$ ipython --no-banner

In [1]: import numpy as np

In [2]: np.set_printoptions(precision=2, suppress=True, linewidth=100)

In [3]: M = np.loadtxt("case18.csv", delimiter=",")

In [4]: M
Out[4]: 
array([[ 0.66,  0.33, -0.27, -1.08, -0.09],
       [ 3.11, -3.46, -2.4 ,  1.27,  0.6 ],
       [ 4.57, -3.07, -2.97, -0.59,  0.43],
       [ 3.3 , -2.09, -1.77, -0.26,  0.15],
       [-1.43,  2.09,  1.71, -0.75, -0.57],
       [-0.62, -0.14,  0.42,  0.92,  0.  ],
       [-1.79,  0.38,  0.18,  0.52,  0.31],
       [ 4.45, -3.64, -2.52,  0.74,  0.35]])

In [5]: # looks like rank 3

In [6]: x0 = np.array([-1, 0, 1, -1, 2])

In [7]: x0 @ M
ValueError: matmul: Input operand 1 has a mismatch in its core dimension 0, with gufunc signature (n?,k),(k,m?)->(n?,m?) (size 8 is different from 5)


In [8]: M @ (2 * x0)
Out[8]: array([ -0.06, -11.16, -12.18,  -9.02,   5.5 ,   0.24,   4.14, -14.02])

In [9]: M @ np.eye(5)[0]
Out[9]: array([ 0.66,  3.11,  4.57,  3.3 , -1.43, -0.62, -1.79,  4.45])

In [10]: M @ np.ones(5)
Out[10]: array([-0.45, -0.88, -1.63, -0.67,  1.05,  0.58, -0.4 , -0.62])

In [11]: np.linalg.cond(M) > 100
Out[11]: np.True_

In [12]: np.linalg.matrix_rank(M, rtol=0.1)
Out[12]: np.int64(2)

In [13]: rk = np.linalg.matrix_rank(M)

In [14]: rk
Out[14]: np.int64(3)

In [15]: N = np.linalg.svd(M)[2][rk:].T

In [16]: [int(np.linalg.matrix_rank(np.delete(M, i, axis=0))) for i in range(8)]
Out[16]: [3, 3, 3, 3, 3, 3, 3, 3]

In [17]: N @ N.T
Out[17]: 
array([[ 0.11,  0.2 , -0.04,  0.12,  0.2 ],
       [ 0.2 ,  0.52, -0.28,  0.34,  0.12],
       [-0.04, -0.28,  0.32, -0.21,  0.31],
       [ 0.12,  0.34, -0.21,  0.23,  0.01],
       [ 0.2 ,  0.12,  0.31,  0.01,  0.82]])

In [18]: np.round(M @ N, 2) + 0
Out[18]: 
array([[0., 0.],
       [0., 0.],
       [0., 0.],
       [0., 0.],
       [0., 0.],
       [0., 0.],
       [0., 0.],
       [0., 0.]])

In [19]: N.shape
Out[19]: (5, 2)

In [20]: Uu, sig, VT = np.linalg.svd(M, full_matrices=False)

In [21]: np.cumsum(sig ** 2) / np.sum(sig ** 2)
Out[21]: array([0.94, 0.99, 1.  , 1.  , 1.  ])

In [22]: np.abs(Uu[:, 0]).round(6).argmax()
Out[22]: np.int64(7)

In [23]: print(np.round(sig / sig[0], 2) + 0)
[1.   0.24 0.09 0.   0.  ]

In [24]: np.round(VT @ VT.T, 2) + 0
Out[24]: 
array([[1., 0., 0., 0., 0.],
       [0., 1., 0., 0., 0.],
       [0., 0., 1., 0., 0.],
       [0., 0., 0., 1., 0.],
       [0., 0., 0., 0., 1.]])

In [25]: np.allclose(Uu * sig @ VT, M)
Out[25]: True

In [26]: print(round(float(np.sqrt((sig ** 2).sum())), 2), round(float(np.linalg.norm(M)), 2))
12.03 12.03

In [27]: Uu.shape, sig.shape, VT.shape
Out[27]: ((8, 5), (5,), (5, 5))

In [28]: print(np.round(Uu.T @ Uu, 2) + 0)
[[1. 0. 0. 0. 0.]
 [0. 1. 0. 0. 0.]
 [0. 0. 1. 0. 0.]
 [0. 0. 0. 1. 0.]
 [0. 0. 0. 0. 1.]]
